% python3 -q
>>> import numpy as np
>>> np.set_printoptions(precision=2, suppress=True, linewidth=140, legacy="1.25")
>>> J = np.loadtxt("w.csv", delimiter=",")
>>> J
array([[1.  , 0.7 , 0.49],
       [0.7 , 1.  , 0.7 ],
       [0.49, 0.7 , 1.  ]])
>>> q, R = np.linalg.qr(J)
>>> R
array([[-1.32, -1.33, -1.12],
       [ 0.  , -0.47, -0.55],
       [ 0.  ,  0.  ,  0.42]])
>>> np.round(abs(R[0, 0]), 2), round(float(np.linalg.norm(J[:, 0])), 2)
(1.32, 1.32)
>>> q @ R
array([[1.  , 0.7 , 0.49],
       [0.7 , 1.  , 0.7 ],
       [0.49, 0.7 , 1.  ]])
>>> q.shape, R.shape
((3, 3), (3, 3))
>>> np.allclose(R.T @ R, J.T @ J)
True
>>> rng = np.random.default_rng(36176)
>>> labels = rng.permutation(3)
>>> labels
array([0, 2, 1])
>>> M2 = J[labels][:, labels]
>>> np.allclose(M2, J)
False
>>> round(float(np.linalg.det(M2)), 2), np.round(np.linalg.det(J[labels]), 2)
(0.26, -0.26)
>>> q = J.astype(float).copy()
>>> for j in range(3):
...     q[:, j] -= q[:, :j] @ (q[:, :j].T @ q[:, j])
...     q[:, j] /= np.linalg.norm(q[:, j])
... 
>>> np.round(q.T @ q, 2) + 0
array([[1., 0., 0.],
       [0., 1., 0.],
       [0., 0., 1.]])
>>> q.round(2) + 0
array([[ 0.76, -0.65,  0.  ],
       [ 0.53,  0.62, -0.57],
       [ 0.37,  0.44,  0.82]])
>>> np.round(q.T @ J, 2) + 0
array([[1.32, 1.33, 1.12],
       [0.  , 0.47, 0.55],
       [0.  , 0.  , 0.42]])
>>> x = np.ones(3)
>>> for _ in range(4):
...     x = J @ x
...     x /= np.linalg.norm(x)
...     print(round(x @ J @ x, 2))
... 
2.26
2.26
2.26
2.26
>>> x
array([0.56, 0.62, 0.56])
